$ ipython --no-banner

In [1]: import numpy as np

In [2]: from numpy import linalg as LA

In [3]: np.set_printoptions(precision=1, suppress=True, linewidth=100)

In [4]: F = np.load("arr.npy")

In [5]: print(F)
[[-0.8 -0.4 -0.5]
 [ 0.2 -0.3 -0.2]
 [-0.2  0.9 -0.4]
 [-0.5  0.1  0.8]]

In [6]: # keeps lengths

In [7]: q, V = LA.qr(F[:, :1])[0], LA.qr(F[:, 1:])[0]

In [8]: s = LA.svd(q.T @ V, compute_uv=False)

In [9]: print(np.round(LA.norm(q @ q.T - V @ V.T, 2), 1))
1.0

In [10]: print(s.round(1) + 0)
[0.]

In [11]: P = F @ LA.solve(F.T @ F, F.T)

In [12]: print(np.allclose(P @ P, P))
True

In [13]: print(np.diag(P))
[1.  0.1 0.9 0.9]

In [14]: print(LA.matrix_rank(np.eye(4) - P))
1

In [15]: print(np.round((np.eye(4) - P) @ F, 1) + 0)
[[0. 0. 0.]
 [0. 0. 0.]
 [0. 0. 0.]
 [0. 0. 0.]]

In [16]: print(np.trace(P))
3.0

In [17]: print(np.round(F @ F.T, 1) + 0)
[[ 1.   0.1  0.   0. ]
 [ 0.1  0.1 -0.2 -0.3]
 [ 0.  -0.2  0.9 -0.1]
 [ 0.  -0.3 -0.1  0.9]]

In [18]: print(round(F[:, 1] @ F[:, 0], 1))
0.0

In [19]: print(LA.norm(F, axis=0))
[1. 1. 1.]

In [20]: r0 = np.array([-2, 0, 1])

In [21]: W0 = 4 * np.eye(3) + np.outer(r0, r0)

In [22]: print(W0)
[[ 8.  0. -2.]
 [ 0.  4.  0.]
 [-2.  0.  5.]]

In [23]: # 2 blocks once reordered

In [24]: W = np.array([[-2, 1, -3], [-3, 3, 2], [-1, 3, 3]])

In [25]: beta = np.array([2, 2, -5])

In [26]: act = np.maximum(W0 @ W + beta, 0)

In [27]: print((act > 0).astype(int))
[[0 1 0]
 [0 1 1]
 [1 1 1]]

In [28]: print(LA.matrix_rank(act))
3

In [29]: basis = np.array([[0, 5], [2, 1], [1, 3]])

In [30]: print(W @ basis)
[[ -1 -18]
 [  8  -6]
 [  9   7]]

In [31]: print((act @ basis).round(6).argmax(axis=1))
[0 0 1]

In [32]: print(act @ basis)
[[ 8.  4.]
 [31. 23.]
 [46. 68.]]

In [33]: rng = np.random.default_rng(422078)

In [34]: lab = rng.permutation(3)

In [35]: print(lab)
[2 1 0]

In [36]: out = W0[lab][:, lab]

In [37]: print(np.sort(np.abs(LA.eigvals(out))))
[4. 4. 9.]

In [38]: print(round(LA.det(out), 1), round(LA.det(W0[lab]), 1))
144.0 -144.0

In [39]: print(np.trace(out))
17.0

In [40]: print(np.diag(out))
[5. 4. 8.]

In [41]: x = np.ones(3)

In [42]: for _ in range(4):
    ...:     x = W0 @ x
    ...:     x /= LA.norm(x)
    ...:     print(round(x @ W0 @ x, 1))
    ...: 
5.3
7.2
8.5
8.9

In [43]: print(round(LA.eigvalsh(W0)[-1], 1))
9.0

In [44]: print(x)
[ 0.9  0.1 -0.3]

In [45]: print(np.round(np.abs(LA.eigvals(W0)).max(), 1))
9.0

In [46]: print(LA.matrix_power(W0, 2))
[[ 68.   0. -26.]
 [  0.  16.   0.]
 [-26.   0.  29.]]

In [47]: print(np.allclose(W0, W0.T))
True

In [48]: print(W0 @ W0)
[[ 68.   0. -26.]
 [  0.  16.   0.]
 [-26.   0.  29.]]

In [49]: assert W0 == W0.T
Traceback (most recent call last):
  Cell In[49], line 1
    assert W0 == W0.T
ValueError: The truth value of an array with more than one element is ambiguous. Use a.any() or a.all()


In [50]: print(round(LA.det(W0), 1))
144.0

In [51]: print(np.trace(W0))
17.0

In [52]: low = LA.cholesky(W0)

In [53]: print(np.prod(np.diag(low)) ** 2, round(float(LA.det(W0)), 1))
144.0 144.0

In [54]: print(low)
[[ 2.8  0.   0. ]
 [ 0.   2.   0. ]
 [-0.7  0.   2.1]]

In [55]: r0 = np.array([-3, 1, 3]) + 0.5

In [56]: X = np.outer(r0, r0) / (r0 @ r0)

In [57]: print(X)
[[ 0.3 -0.2 -0.4]
 [-0.2  0.1  0.3]
 [-0.4  0.3  0.6]]

In [58]: # symmetric

In [59]: print(round(float(LA.det(X.T)), 1))
-0.0

In [60]: print(round(float(LA.eigvals(X).sum().real), 1))
1.0

In [61]: print(np.einsum("ii->", X))
1.0

In [62]: rank = LA.matrix_rank(X)

In [63]: print(rank)
1

In [64]: N = LA.svd(X)[2][rank:].T

In [65]: print([int(LA.matrix_rank(np.delete(X, i, axis=0))) for i in range(3)])
[1, 1, 1]

In [66]: print(N.shape)
(3, 2)

In [67]: w, V = LA.eigh(X)

In [68]: x = np.array([3, -3, 2])

In [69]: print(V * np.maximum(w, 0) @ V.T)
[[ 0.3 -0.2 -0.4]
 [-0.2  0.1  0.3]
 [-0.4  0.3  0.6]]

In [70]: print(round(x @ X @ x, 1))
1.2

In [71]: print(np.round(LA.eigvalsh(X[1:, 1:]), 1) + 0)
[0.  0.7]

In [72]: E = np.load("out10.npy")

In [73]: print(E)
[[-2  2  0]
 [-3  3  0]
 [-3  3  0]]

In [74]: Uu, s, VT = LA.svd(E)

In [75]: V = VT[:(s > 1e-8).sum()]

In [76]: x = E[1] + 3 * E[2] + rng.integers(2) * np.eye(3)[0]

In [77]: print(x)
[-11.  12.   0.]

In [78]: print(LA.matrix_rank(np.vstack([E, x])))
2

In [79]: print(np.diag(V.T @ V))
[0.5 0.5 0. ]

In [80]: print(np.allclose(V.T @ V @ x, x))
False

In [81]: arr = np.array([[-1, 0, 2], [-1, 1, 0], [1, 0, 1], [-1, 2, 1]]) * (rng.random((4, 3)) < 0.3)

In [82]: print(arr)
[[ 0  0  2]
 [-1  0  0]
 [ 1  0  0]
 [ 0  0  1]]

In [83]: Uu, s, VT = LA.svd(arr)

In [84]: print(s)
[2.2 1.4 0. ]

In [85]: out = Uu[:, :2] @ np.diag(s[:2]) @ VT[:2]

In [86]: print(LA.matrix_rank(out))
2

In [87]: print(np.round(np.abs(arr - out).max(), 1))
0.0

In [88]: print(round(float(LA.norm(arr - out) / LA.norm(arr)), 1))
0.0

In [89]: out = arr + rng.integers(-2, 3, (4, 2)) @ rng.integers(-2, 3, (2, 3))

In [90]: print(out)
[[-2 -2  1]
 [ 4  6  4]
 [-3 -4 -2]
 [ 0 -2 -2]]

In [91]: print(np.round(LA.svd(out - arr, compute_uv=False), 1) + 0)
[11.3  2.6  0. ]

In [92]: print(out - arr)
[[-2 -2 -1]
 [ 5  6  4]
 [-4 -4 -2]
 [ 0 -2 -3]]

In [93]: mat = np.load("a.npy")

In [94]: print(mat)
[[1 0 0]
 [0 1 0]
 [3 3 1]]

In [95]: q, r_ = LA.qr(mat)

In [96]: print(np.round(q.T @ q, 1) + 0)
[[1. 0. 0.]
 [0. 1. 0.]
 [0. 0. 1.]]

In [97]: print(np.abs(np.diag(r_)))
[3.2 1.4 0.2]

In [98]: print(np.round(q @ r_, 1) + 0)
[[1. 0. 0.]
 [0. 1. 0.]
 [3. 3. 1.]]

In [99]: print(np.trace(q @ q.T))
3.0

In [100]: print(q)
[[-0.3  0.7 -0.7]
 [-0.  -0.7 -0.7]
 [-0.9 -0.2  0.2]]

In [101]: print(q.shape, r_.shape)
(3, 3) (3, 3)

In [102]: print(np.allclose(r_.T @ r_, mat.T @ mat))
True

In [103]: def softmax(z):
     ...:     e = np.exp(z - z.max(axis=-1, keepdims=True))
     ...:     return e / e.sum(axis=-1, keepdims=True)
     ...: 

In [104]: print(softmax(mat[0]))
[0.6 0.2 0.2]

In [105]: print(np.round(softmax(10 * mat[0]), 1) + 0)
[1. 0. 0.]

In [106]: S = mat @ mat.T / np.sqrt(3)

In [107]: print(np.round(softmax(S), 1) + 0)
[[0.2 0.1 0.7]
 [0.1 0.2 0.7]
 [0.  0.  1. ]]

In [108]: print(softmax(S).round(6).argmax(axis=1))
[2 2 2]

In [109]: w, V = LA.eig(mat)

In [110]: print(w)
[1. 1. 1.]

In [111]: print(np.sort(LA.eigvals(LA.inv(mat))))
[1. 1. 1.]

In [112]: print(np.prod(w))
1.0

In [113]: data = np.array([[1, 2, 3], [3, 1, 2], [1, 1, 0]])

In [114]: print(data)
[[1 2 3]
 [3 1 2]
 [1 1 0]]

In [115]: print((data + data.T) / 2)
[[1.  2.5 2. ]
 [2.5 1.  1.5]
 [2.  1.5 0. ]]

In [116]: print(np.allclose(data, data.T))
False

In [117]: print(np.sort(np.abs(LA.eigvals(data))))
[1.3 1.3 4.6]

In [118]: print(LA.matrix_power(data, 4))
[[184 154 182]
 [196 170 210]
 [ 84  70  86]]

In [119]: r0 = np.array([0, 1, 2])

In [120]: out = data + np.outer(r0, np.eye(3)[0])

In [121]: print(out)
[[1. 2. 3.]
 [4. 1. 2.]
 [3. 1. 0.]]
